$ python3 -q
>>> import numpy as np
>>> np.set_printoptions(precision=3, suppress=True, linewidth=140)
>>> E = np.array([[0, 1, 0], [0, 0, 1], [1, 0, 0]])
>>> E
array([[0, 1, 0],
       [0, 0, 1],
       [1, 0, 0]])
>>> x = np.array([2, -2, 3])
>>> target = E @ x
>>> b, lr = np.zeros(3), 1 / np.linalg.norm(E, 2) ** 2
>>> for i in range(50):
...     b -= lr * E.T @ (E @ b - target)
...     if i % 10 == 0: print(i, round(np.linalg.norm(E @ b - target), 3))
... 
0 0.0
10 0.0
20 0.0
30 0.0
40 0.0
>>> round(float(np.linalg.cond(E)), 3)
1.0
>>> rng = np.random.default_rng(62075)
>>> lab = rng.permutation(3)
>>> lab
array([1, 0, 2])
>>> M2 = E[lab][:, lab]
>>> np.round(np.linalg.det(M2), 3), round(float(np.linalg.det(E[lab])), 3)
(np.float64(1.0), -1.0)
>>> M2
array([[0, 0, 1],
       [1, 0, 0],
       [0, 1, 0]])
>>> print(np.sort(np.abs(np.linalg.eigvals(M2))))
[1. 1. 1.]
>>> x = np.array([2, 0, 3])
>>> target = E @ x
>>> print(target)
[0 3 2]
>>> np.linalg.solve(E.T, E[0])
array([1., 0., 0.])
>>> np.linalg.solve(E, target + E[:, 0])
array([3., 0., 3.])
>>> arr = np.load("test9.npy")
>>> arr
array([[0, 3, 1],
       [0, 2, 0],
       [0, 0, 0]])
>>> left, sigma, VT = np.linalg.svd(arr)
>>> V = VT[:(sigma > 1e-8).sum()]
>>> x = arr[0] + -2 * arr[1] + rng.integers(2) * np.eye(3)[2]
>>> x
array([ 0., -1.,  2.])
>>> np.allclose(V.T @ V @ x, x)
True
>>> print(round(float(np.linalg.norm(arr, 2) / np.linalg.norm(arr)), 3))
0.99
>>> np.linalg.matrix_rank(arr, rtol=0.1)
np.int64(2)
>>> print(np.linalg.cond(arr) > 100)
True
>>> np.argsort(-np.linalg.norm(arr, axis=0).round(6), kind="stable")[:3]
array([1, 2, 0])
>>> t3 = np.stack([arr, -1 * arr, arr[::-1]])
>>> np.linalg.matrix_rank(t3)
array([2, 2, 2])
>>> t3.shape
(3, 3, 3)
>>> np.einsum("bij,cij->bc", t3, t3)
array([[ 14, -14,   4],
       [-14,  14,  -4],
       [  4,  -4,  14]])
>>> F = np.load("sample3.npy")
>>> F
array([[  3.,   7., -10.,   3.],
       [ -2.,  21., -28.,  12.],
       [ -2.,  25., -35.,  15.],
       [ -2.,  25., -34.,  14.]])
>>> lab = rng.permutation(4)
>>> lab
array([2, 0, 1, 3])
>>> M2 = F[lab][:, lab]
>>> M2
array([[-35.,  -2.,  25.,  15.],
       [-10.,   3.,   7.,   3.],
       [-28.,  -2.,  21.,  12.],
       [-34.,  -2.,  25.,  14.]])
>>> np.allclose(M2, F)
False
>>> left, sigma, VT = np.linalg.svd(F)
>>> sigma
array([74.736,  3.722,  0.737,  0.293])
>>> np.argmax(sigma[:-1] / (sigma[1:] + 1e-6)) + 1
np.int64(1)
>>> M2 = left[:, :1] @ np.diag(sigma[:1]) @ VT[:1]
>>> round(np.linalg.norm(F - M2, 2), 3), round(float(sigma[1]), 3)
(np.float64(3.722), 3.722)
>>> round(float(np.abs(F - M2).max()), 3)
3.482
>>> x = np.array([3, 4, 2, 2])
>>> target = F @ x
>>> b, lr = np.zeros(4), 1 / np.linalg.norm(F, 2) ** 2
>>> for i in range(50):
...     b -= lr * F.T @ (F @ b - target)
...     if i % 10 == 0: print(i, round(np.linalg.norm(F @ b - target), 3))
... 
0 8.051
10 7.869
20 7.692
30 7.519
40 7.351
>>> b
array([ 0.183,  0.699, -0.969,  0.325])
>>> r0 = np.array([1, -2, 0, 2])
>>> M2 = F + np.outer(r0, np.eye(4)[3])
>>> M2
array([[  3.,   7., -10.,   4.],
       [ -2.,  21., -28.,  10.],
       [ -2.,  25., -35.,  15.],
       [ -2.,  25., -34.,  16.]])
>>> np.round(np.linalg.det(M2) / np.linalg.det(F), 3), round(float(1 + np.linalg.solve(F, r0)[3]), 3)
(np.float64(-5.933), -5.933)
>>> K = np.load("case4.npy")
>>> print(K)
[[7. 5. 4.]
 [0. 2. 3.]
 [0. 3. 3.]]
>>> t = np.radians(30)
>>> R = np.eye(3)
>>> R[1, 1] = R[0, 0] = np.cos(t)
>>> R[1, 0], R[0, 1] = -np.sin(t), np.sin(t)
>>> print(R)
[[ 0.866  0.5    0.   ]
 [-0.5    0.866  0.   ]
 [ 0.     0.     1.   ]]
>>> M2 = K @ R.T
>>> np.abs(M2 - K).max(axis=0)
array([1.562, 4.17 , 0.   ])
>>> M2
array([[8.562, 0.83 , 4.   ],
       [1.   , 1.732, 3.   ],
       [1.5  , 2.598, 3.   ]])
>>> J = np.array([[0.4, 1.6, 0.6],
...     [0.8, 1.5, -0.2],
...     [2.2, -0.2, 1.3],
...     [0.8, -0.6, -2.3],
...     [-0.3, 1.6, -1.0],
...     [-1.6, -0.3, -1.0],
...     [2.0, 0.6, 1.2],
...     [2.6, -1.1, 0.5],
...     [-0.5, -1.4, -0.2],
...     [0.2, 0.2, 0.1],
...     [-0.7, -1.4, -0.2],
...     [0.2, 1.6, -0.4],
...     [-1.4, -1.4, 0.8],
...     [0.1, -0.3, -0.3],
...     [-0.3, 1.1, 2.4],
...     [-0.1, 0.8, -0.6]])
>>> J[:, 1] = 3 * J[:, 2] + 0.1 * rng.normal(size=16)
>>> print(J)
[[ 0.4    1.806  0.6  ]
 [ 0.8   -0.72  -0.2  ]
 [ 2.2    3.766  1.3  ]
 [ 0.8   -6.808 -2.3  ]
 [-0.3   -2.958 -1.   ]
 [-1.6   -2.913 -1.   ]
 [ 2.     3.593  1.2  ]
 [ 2.6    1.616  0.5  ]
 [-0.5   -0.552 -0.2  ]
 [ 0.2    0.274  0.1  ]
 [-0.7   -0.581 -0.2  ]
 [ 0.2   -1.239 -0.4  ]
 [-1.4    2.233  0.8  ]
 [ 0.1   -0.789 -0.3  ]
 [-0.3    7.037  2.4  ]
 [-0.1   -1.781 -0.6  ]]
>>> proj = J @ np.linalg.solve(J.T @ J, J.T)
>>> proj @ J[:, 1]
array([ 1.806, -0.72 ,  3.766, -6.808, -2.958, -2.913,  3.593,  1.616, -0.552,  0.274, -0.581, -1.239,  2.233, -0.789,  7.037, -1.781])
>>> round(float(np.trace(proj)), 3)
3.0
>>> print(np.round(np.linalg.eigvalsh(proj), 3) + 0)
[0. 0. 0. 0. 0. 0. 0. 0. 0. 0. 0. 0. 0. 1. 1. 1.]
>>> proj = np.triu(np.array([[2, -2, 4, 0], [-3, -1, 4, 0], [1, -5, 2, 3], [2, -4, -1, 1]]), 1) + np.eye(4)
>>> M2 = proj @ F @ np.linalg.inv(proj)
>>> np.trace(M2), np.trace(F)
(np.float64(3.0), np.float64(3.0))
>>> data = np.load("x.npy")
>>> data
array([[0, 0, 3],
       [0, 0, 0],
       [0, 0, 0]])
>>> d = np.linalg.norm(J[:, None] - J[None], axis=-1)
>>> d[:5, :5]
array([[ 0.   ,  2.68 ,  2.751,  9.098,  5.075],
       [ 2.68 ,  0.   ,  4.933,  6.44 ,  2.619],
       [ 2.751,  4.933,  0.   , 11.257,  7.534],
       [ 9.098,  6.44 , 11.257,  0.   ,  4.209],
       [ 5.075,  2.619,  7.534,  4.209,  0.   ]])
>>> (d + 1e9 * np.eye(16)).round(6).argmin(axis=1)
array([ 9, 13,  6,  4, 15,  4,  2,  6, 10,  8,  8, 13,  0, 11,  2, 11])
>>> np.argsort(-np.linalg.norm(data, axis=0).round(6), kind="stable")[:3]
array([2, 0, 1])
>>> round(float(np.linalg.norm(data, 2) / np.linalg.norm(data)), 3)
1.0
>>> print([round(float(x), 3) for x in np.linalg.svd(data, compute_uv=False)[:3]])
[3.0, 0.0, 0.0]
>>> M = np.load("a.npy")
>>> M
array([[-0.535,  0.462, -2.967, -1.456],
       [-1.067,  0.882, -1.962, -3.153],
       [-4.383, -0.799, -0.85 ,  3.626],
       [-5.178, -5.101, -2.307,  3.717]])
>>> r0 = np.array([3, -1, -3, -3])
>>> M2 = M + np.outer(r0, np.eye(4)[3])
>>> np.linalg.matrix_rank(np.linalg.inv(M2) - np.linalg.inv(M), tol=1e-8)
np.int64(1)
>>> q, V = np.linalg.qr(M[:, :3])[0], np.linalg.qr(M[:, 3:])[0]
>>> sigma = np.linalg.svd(q.T @ V, compute_uv=False)
>>> np.degrees(np.arccos(sigma.clip(0, 1)))
array([20.736])
>>> (sigma > 0.9).sum()
np.int64(1)
>>> sigma
array([0.935])
>>> G = M.T @ M
>>> (M @ M.T).shape
(4, 4)
>>> np.allclose(G, G.T)
True
>>> X = np.load("dump.npy")
>>> X
array([[28, -7,  5, -3],
       [-7, 31, -8,  6],
       [ 5, -8,  3, -4],
       [-3,  6, -4, 11]])
>>> x = np.array([-1, -3, -2, 1])
>>> X @ x
array([-20, -64,   9,   4])
>>> X @ np.ones(4)
array([23., 22., -4., 10.])
>>> np.einsum("ij,j->i", X, x)
array([-20, -64,   9,   4])
